$ ipython --no-banner

In [1]: import numpy as np

In [2]: np.set_printoptions(precision=1, suppress=True, linewidth=140, sign=" ")

In [3]: rng = np.random.default_rng(19)

In [4]: z = rng.integers(0, 2, 3)

In [5]: X = np.array([[-1, 4, 9], [-9, 5, -3], [-1, 1, -5]]) * (z[:, None] == z)

In [6]: print(X)
[[-1  0  0]
 [ 0  5 -3]
 [ 0  1 -5]]

In [7]: # 2 groups of indices that never mix

In [8]: P = np.triu(np.array([[1, 0, 0], [1, 1, 2], [0, 0, 2]]), 1) + np.eye(3)

In [9]: out = P @ X @ np.linalg.inv(P)

In [10]: np.poly(out)
Out[10]: array([  1.,   1., -22., -22.])

In [11]: P @ X - X @ P
Out[11]: 
array([[  0.,   0.,   0.],
       [  0.,   2., -20.],
       [  0.,   0.,  -2.]])

In [12]: np.linalg.matrix_rank(out)
Out[12]: np.int64(3)

In [13]: vec = np.array([-2, 0, 0])

In [14]: rhs = X @ vec

In [15]: beta, lr = np.zeros(3), 1 / np.linalg.norm(X, 2) ** 2

In [16]: for i in range(150):
    ...:     beta -= lr * X.T @ (X @ beta - rhs)
    ...:     if i % 50 == 0: print(i, round(np.linalg.norm(X @ beta - rhs), 1))
    ...: 
0 2.0
50 0.7
100 0.3

In [17]: print(round(float(np.linalg.cond(X)), 1))
7.1

In [18]: z = rng.permutation(3)

In [19]: out = X[:, z] * rng.choice([-1, 1], 3)

In [20]: out
Out[20]: 
array([[ 0,  0,  1],
       [ 3,  5,  0],
       [ 5,  1,  0]])

In [21]: U, _, Vh = np.linalg.svd(X.T @ out)

In [22]: np.round(U @ Vh, 1) + 0
Out[22]: 
array([[ 0.,  0., -1.],
       [ 0.,  1.,  0.],
       [-1.,  0.,  0.]])

In [23]: out = X + rng.integers(-2, 3, (3, 2)) @ rng.integers(-2, 3, (2, 3))

In [24]: print(out)
[[ 0  0 -2]
 [ 1  5 -5]
 [-3  1  1]]

In [25]: out - X
Out[25]: 
array([[ 1,  0, -2],
       [ 1,  0, -2],
       [-3,  0,  6]])

In [26]: np.linalg.matrix_rank(out - X, tol=1e-8)
Out[26]: np.int64(1)

In [27]: mat = np.load("block2.npy")

In [28]: mat
Out[28]: 
array([[ -7.1,  -0.2,   7.5],
       [  4.6,   5.5,  -2.8],
       [  4.6,  -4. ,   0.4],
       [ -1.8,   6. ,   4.6],
       [  3.5,  -1.3,   2.3],
       [ -2.2,  -3.6,   3.4],
       [  1.4,   3.8,   5.1],
       [ -1.1,  -5.4,   2.4],
       [  7.2,  -1.9, -10.8],
       [ -4.3, -16.5,  11.3],
       [  7.5,  10.4, -10.1],
       [  6.6,   0.7,  -7.9],
       [ -8. ,  -2.8,  11.9],
       [  2. ,   6.3,   3.8],
       [  8.7,   6.1,  -3.3],
       [  8.6,   9.7,  -6.2],
       [  2.1,  -6.3,  -1.7],
       [  2.1,  -1.4,  -2.6],
       [ 10.4,   2.3,  -8.3],
       [ -2.3,  -8.5,   0.8],
       [ -5.7,   1.9,   3.8],
       [  4.4,   4.6,  -3.7],
       [ -4.8,   0.7,  -0.9],
       [  4.5,   9.1,  -1.8],
       [  0.9,  -2.4,   3.4],
       [  0.5,   1.3,   6.5]])

In [29]: Xs = mat - mat.mean(axis=0)

In [30]: V = np.linalg.svd(Xs)[2][:1]

In [31]: out = Xs - Xs @ V.T @ V

In [32]: print(round(np.linalg.norm(out) / np.linalg.norm(Xs), 1))
0.5

In [33]: np.diag(V.T @ V)
Out[33]: array([ 0.3,  0.3,  0.4])

In [34]: (Xs @ V.T).std(axis=0)
Out[34]: array([ 8.3])

In [35]: A = np.load("arr.npy")

In [36]: print(A)
[[-0.1 -5.4 -1.5]
 [ 0.   1.6  0.4]
 [ 0.3  6.4  1.5]
 [-1.4 -0.3 -0.1]
 [ 0.3  1.7  0.4]
 [-1.5 -2.7 -0.7]
 [ 0.2  0.4  0.1]
 [-0.9 -1.1 -0.2]
 [-0.8  0.9  0.3]
 [ 0.9  6.6  1.6]]

In [37]: def softmax(z):
    ...:     e = np.exp(z - z.max(axis=-1, keepdims=True))
    ...:     return e / e.sum(axis=-1, keepdims=True)
    ...: 

In [38]: print(softmax(A[1] + -1))
[ 0.1  0.7  0.2]

In [39]: np.round(softmax(10 * A[1]), 1) + 0
Out[39]: array([ 0.,  1.,  0.])

In [40]: softmax(A).sum(axis=1)
Out[40]: array([ 1.,  1.,  1.,  1.,  1.,  1.,  1.,  1.,  1.,  1.])

In [41]: S = A @ A.T / np.sqrt(3)

In [42]: np.round(softmax(S + np.triu(np.full(S.shape, -np.inf), 1)), 1) + 0
Out[42]: 
array([[ 1. ,  0. ,  0. ,  0. ,  0. ,  0. ,  0. ,  0. ,  0. ,  0. ],
       [ 0. ,  1. ,  0. ,  0. ,  0. ,  0. ,  0. ,  0. ,  0. ,  0. ],
       [ 0. ,  0. ,  1. ,  0. ,  0. ,  0. ,  0. ,  0. ,  0. ,  0. ],
       [ 0.4,  0.1,  0. ,  0.5,  0. ,  0. ,  0. ,  0. ,  0. ,  0. ],
       [ 0. ,  0. ,  1. ,  0. ,  0. ,  0. ,  0. ,  0. ,  0. ,  0. ],
       [ 1. ,  0. ,  0. ,  0. ,  0. ,  0. ,  0. ,  0. ,  0. ,  0. ],
       [ 0. ,  0.1,  0.5,  0.1,  0.1,  0. ,  0.1,  0. ,  0. ,  0. ],
       [ 0.7,  0. ,  0. ,  0. ,  0. ,  0.2,  0. ,  0.1,  0. ,  0. ],
       [ 0. ,  0.1,  0.7,  0. ,  0.1,  0. ,  0. ,  0. ,  0.1,  0. ],
       [ 0. ,  0. ,  0.2,  0. ,  0. ,  0. ,  0. ,  0. ,  0. ,  0.8]])

In [43]: softmax(S).round(6).argmax(axis=1)
Out[43]: array([ 0,  9,  9,  5,  9,  0,  9,  0,  2,  9])
